>>> import numpy as np
>>> from numpy import linalg as LA
>>> np.set_printoptions(suppress=True, linewidth=140)
>>> M = np.loadtxt("layer9.csv", delimiter=",")
>>> M.round(1) + 0
array([[-0.1,  0. ,  0.3, -0.6,  0.6,  0.1,  0.5],
       [-0.6, -0.1,  0.4,  0.6, -0.1,  0. ,  0.3],
       [-0.4,  0.1, -0.2, -0.1,  0.3, -0.8, -0.3],
       [-0.3, -0.6, -0.5,  0.1,  0.5,  0.4, -0.2],
       [ 0. , -0.8,  0.3, -0.4, -0.4, -0.2, -0.1],
       [ 0.3,  0. ,  0.6,  0.2,  0.4,  0.1, -0.6],
       [ 0.6, -0.3, -0.1,  0.4,  0.3, -0.4,  0.4]])
>>> f = np.array([5, 0, 4, -3, -1, -3, -3])
>>> other = M + np.outer(f, np.eye(7)[3])
>>> LA.matrix_rank(LA.inv(other) - LA.inv(M), tol=1e-8)
np.int64(1)
>>> F = np.load("run8.npy")
>>> F.round(1) + 0
array([[-0.2, -0.8,  0. , -0.1, -0.5],
       [ 0.1,  0. , -0.2,  0.2, -0.4],
       [-0.7, -0.2,  0. ,  0.1,  0.6],
       [ 0. ,  0.1,  0.4, -0.8, -0.1],
       [-0.6,  0.5, -0.1,  0.1, -0.5],
       [ 0. , -0.1, -0.9, -0.4,  0.1],
       [-0.2,  0. ,  0.1, -0.2,  0.1]])
>>> other = F / np.sqrt((F ** 2).mean(axis=1, keepdims=True))
>>> LA.matrix_rank(other) == LA.matrix_rank(F)
np.True_
>>> np.round(LA.norm(other, axis=1), 1)
array([2.2, 2.2, 2.2, 2.2, 2.2, 2.2, 2.2])
>>> LA.matrix_rank(F - F.mean(axis=1, keepdims=True))
np.int64(4)
>>> np.round(F - F.mean(axis=1, keepdims=True), 1) + 0
array([[ 0.1, -0.5,  0.4,  0.3, -0.2],
       [ 0.1,  0.1, -0.1,  0.2, -0.3],
       [-0.7, -0.1,  0.1,  0.2,  0.6],
       [ 0. ,  0.2,  0.5, -0.7,  0. ],
       [-0.5,  0.7,  0. ,  0.2, -0.4],
       [ 0.2,  0.2, -0.6, -0.2,  0.4],
       [-0.2,  0.1,  0.2, -0.2,  0.1]])
>>> m1 = np.load("dump.npy")
>>> m1
array([[-3.7, -2. ,  1. ,  3. , -3. ,  3. , -3. ],
       [ 3. , -3.7,  1. ,  0. , -4. ,  1. ,  3. ],
       [-4. ,  1. ,  0.3, -5. , -1. , -4. ,  5. ],
       [-3. , -1. ,  3. ,  0.3,  2. ,  4. ,  2. ],
       [ 2. , -5. , -4. ,  1. ,  5.3,  1. ,  3. ],
       [-5. ,  4. ,  0. , -5. , -4. ,  0.3, -2. ],
       [-4. , -2. ,  1. ,  3. , -3. ,  3. , -2.7]])
>>> rng = np.random.default_rng(518771)
>>> labels = rng.permutation(7)
>>> labels
array([6, 0, 4, 1, 3, 2, 5])
>>> other = m1[labels][:, labels]
>>> np.round(np.trace(other), 1)
np.float64(-3.9)
>>> np.allclose(other, m1)
False
>>> np.round(np.sort(np.abs(LA.eigvals(other))), 1)
array([0.3, 4.9, 4.9, 6.4, 6.4, 7.1, 7.1])
>>> other
array([[-2.7, -4. , -3. , -2. ,  3. ,  1. ,  3. ],
       [-3. , -3.7, -3. , -2. ,  3. ,  1. ,  3. ],
       [ 3. ,  2. ,  5.3, -5. ,  1. , -4. ,  1. ],
       [ 3. ,  3. , -4. , -3.7,  0. ,  1. ,  1. ],
       [ 2. , -3. ,  2. , -1. ,  0.3,  3. ,  4. ],
       [ 5. , -4. , -1. ,  1. , -5. ,  0.3, -4. ],
       [-2. , -5. , -4. ,  4. , -5. ,  0. ,  0.3]])
